% ipython --no-banner

In [1]: import numpy as np

In [2]: np.set_printoptions(precision=2, suppress=True, linewidth=200)

In [3]: def tidy(a):
   ...:     return np.round(a, 2) + 0
   ...: 

In [4]: m1 = np.load("test19.npy")

In [5]: m1
Out[5]: 
array([[0, 1, 1, 0],
       [1, 0, 0, 0],
       [1, 0, 0, 0],
       [0, 0, 0, 0]])

In [6]: # row 2 repeats row 1

In [7]: evals, evecs = np.linalg.eigvalsh(m1)
Traceback (most recent call last):
  Cell In[7], line 1
    evals, evecs = np.linalg.eigvalsh(m1)
ValueError: too many values to unpack (expected 2)


In [8]: evals, evecs = np.linalg.eigh(m1)

In [9]: print(tidy(evecs.T @ evecs))
[[1. 0. 0. 0.]
 [0. 1. 0. 0.]
 [0. 0. 1. 0.]
 [0. 0. 0. 1.]]

In [10]: np.unique(evals.round(6) + 0, return_counts=True)[1]
Out[10]: array([1, 2, 1])

In [11]: evals.sum(), np.trace(m1)
Out[11]: (np.float64(0.0), np.int64(0))

In [12]: tidy(evecs @ np.diag(evals) @ evecs.T)
Out[12]: 
array([[0., 1., 1., 0.],
       [1., 0., 0., 0.],
       [1., 0., 0., 0.],
       [0., 0., 0., 0.]])

In [13]: print(np.abs(evecs[:, -1]).round(6).argmax())
0

In [14]: U, sigma, vt = np.linalg.svd(m1)

In [15]: evecs = vt[:(sigma > 1e-8).sum()]

In [16]: rng = np.random.default_rng(1932)

In [17]: x = m1[2] + -3 * m1[1] + rng.integers(2) * np.eye(4)[1]

In [18]: print(x)
[-2.  0.  0.  0.]

In [19]: tidy(evecs.T @ evecs)
Out[19]: 
array([[1. , 0. , 0. , 0. ],
       [0. , 0.5, 0.5, 0. ],
       [0. , 0.5, 0.5, 0. ],
       [0. , 0. , 0. , 0. ]])

In [20]: tidy(np.linalg.norm(x - evecs.T @ evecs @ x))
Out[20]: np.float64(0.0)

In [21]: tidy(np.diag(evecs.T @ evecs))
Out[21]: array([1. , 0.5, 0.5, 0. ])

In [22]: np.argwhere(np.triu(m1))
Out[22]: 
array([[0, 1],
       [0, 2]])

In [23]: L = np.diag(m1.sum(axis=1)) - m1

In [24]: L @ np.ones(4)
Out[24]: array([0., 0., 0., 0.])

In [25]: L
Out[25]: 
array([[ 2, -1, -1,  0],
       [-1,  1,  0,  0],
       [-1,  0,  1,  0],
       [ 0,  0,  0,  0]])

In [26]: (np.linalg.eigvalsh(L) < 1e-8).sum()
Out[26]: np.int64(2)

In [27]: (m1 - m1.T) / 2
Out[27]: 
array([[0., 0., 0., 0.],
       [0., 0., 0., 0.],
       [0., 0., 0., 0.],
       [0., 0., 0., 0.]])

In [28]: tidy(np.linalg.det(m1))
Out[28]: np.float64(0.0)

In [29]: print(m1 @ m1)
[[2 0 0 0]
 [0 1 1 0]
 [0 1 1 0]
 [0 0 0 0]]

In [30]: np.flatnonzero(np.linalg.matrix_power((m1 != 0) + (m1.T != 0) + np.eye(4), 4)[1])
Out[30]: array([0, 1, 2])

In [31]: (m1 != 0).astype(int)
Out[31]: 
array([[0, 1, 1, 0],
       [1, 0, 0, 0],
       [1, 0, 0, 0],
       [0, 0, 0, 0]])

In [32]: print((np.linalg.matrix_power((m1 != 0) + (m1.T != 0) + np.eye(4), 4) > 0).astype(int))
[[1 1 1 0]
 [1 1 1 0]
 [1 1 1 0]
 [0 0 0 1]]

In [33]: tidy(np.sort(np.linalg.eigvals(m1).real))
Out[33]: array([-1.41,  0.  ,  0.  ,  1.41])

In [34]: W0 = np.loadtxt("run14.csv", delimiter=",")

In [35]: tidy(W0)
Out[35]: 
array([[ 0.49, -6.1 ,  7.91],
       [-1.28,  5.22, -8.44],
       [-1.33, -7.72,  6.21],
       [-3.1 , -8.69,  3.84],
       [-5.37, -8.38, -0.94],
       [ 5.98,  4.32,  6.75],
       [-5.5 , -8.24, -1.35],
       [ 2.33, -3.85,  8.93],
       [-3.89, -8.87,  2.5 ],
       [ 5.66,  8.02,  1.9 ],
       [-3.49, -8.8 ,  3.22],
       [ 2.48,  8.43, -4.76],
       [-5.49, -8.25, -1.32],
       [ 5.23,  1.63,  8.36],
       [-5.87, -3.78, -7.16],
       [ 6.12,  5.52,  5.66],
       [ 5.61,  8.1 ,  1.72],
       [ 0.26,  6.84, -7.29],
       [-4.78, -8.76,  0.63],
       [-1.08, -7.54,  6.48],
       [ 1.53,  7.87, -5.98],
       [ 3.65,  8.83, -2.94],
       [-5.35, -1.97, -8.21],
       [ 5.71,  7.94,  2.11],
       [-5.91, -3.98, -7.01]])

In [36]: # null space of dimension 1

In [37]: T = np.stack([W0, -3 * W0, W0[::-1]])

In [38]: tidy(np.linalg.norm(T, axis=(1, 2)))
Out[38]: array([ 50., 150.,  50.])

In [39]: (T @ W0.T).shape
Out[39]: (3, 25, 25)
